% ipython --no-banner

In [1]: import numpy as np

In [2]: from numpy import linalg as LA

In [3]: np.set_printoptions(precision=3, suppress=True, linewidth=140, legacy="1.25")

In [4]: data = np.load("case13.npy")

In [5]: print(data)
[[6 7 0 6 9 6 3 8]
 [8 6 7 0 6 9 6 3]
 [3 8 6 7 0 6 9 6]
 [6 3 8 6 7 0 6 9]
 [9 6 3 8 6 7 0 6]
 [6 9 6 3 8 6 7 0]
 [0 6 9 6 3 8 6 7]
 [7 0 6 9 6 3 8 6]]

In [6]: x = np.array([-3, -2, -3, 1, 1, 0, 0, -3])

In [7]: y = data @ x

In [8]: print(y)
[-41 -60 -54 -62 -52 -43 -51 -42]

In [9]: print(np.round(LA.solve(data.T, data[5]), 3) + 0)
[0. 0. 0. 0. 0. 1. 0. 0.]

In [10]: A2 = LA.inv(data)

In [11]: print((np.abs(A2) > 1e-9).astype(int))
[[1 1 1 1 1 1 1 1]
 [1 1 1 1 1 1 1 1]
 [1 1 1 1 1 1 1 1]
 [1 1 1 1 1 1 1 1]
 [1 1 1 1 1 1 1 1]
 [1 1 1 1 1 1 1 1]
 [1 1 1 1 1 1 1 1]
 [1 1 1 1 1 1 1 1]]

In [12]: print(round(float(LA.slogdet(data)[0]), 3))
-1.0

In [13]: print(round(float(LA.cond(data)), 3))
11.812

In [14]: print(LA.matrix_power(data, 4))
[[518370 509880 508634 513228 518363 510204 508226 513720]
 [513720 518370 509880 508634 513228 518363 510204 508226]
 [508226 513720 518370 509880 508634 513228 518363 510204]
 [510204 508226 513720 518370 509880 508634 513228 518363]
 [518363 510204 508226 513720 518370 509880 508634 513228]
 [513228 518363 510204 508226 513720 518370 509880 508634]
 [508634 513228 518363 510204 508226 513720 518370 509880]
 [509880 508634 513228 518363 510204 508226 513720 518370]]

In [15]: print(data @ data)
[[301 228 235 252 297 246 220 246]
 [246 301 228 235 252 297 246 220]
 [220 246 301 228 235 252 297 246]
 [246 220 246 301 228 235 252 297]
 [297 246 220 246 301 228 235 252]
 [252 297 246 220 246 301 228 235]
 [235 252 297 246 220 246 301 228]
 [228 235 252 297 246 220 246 301]]
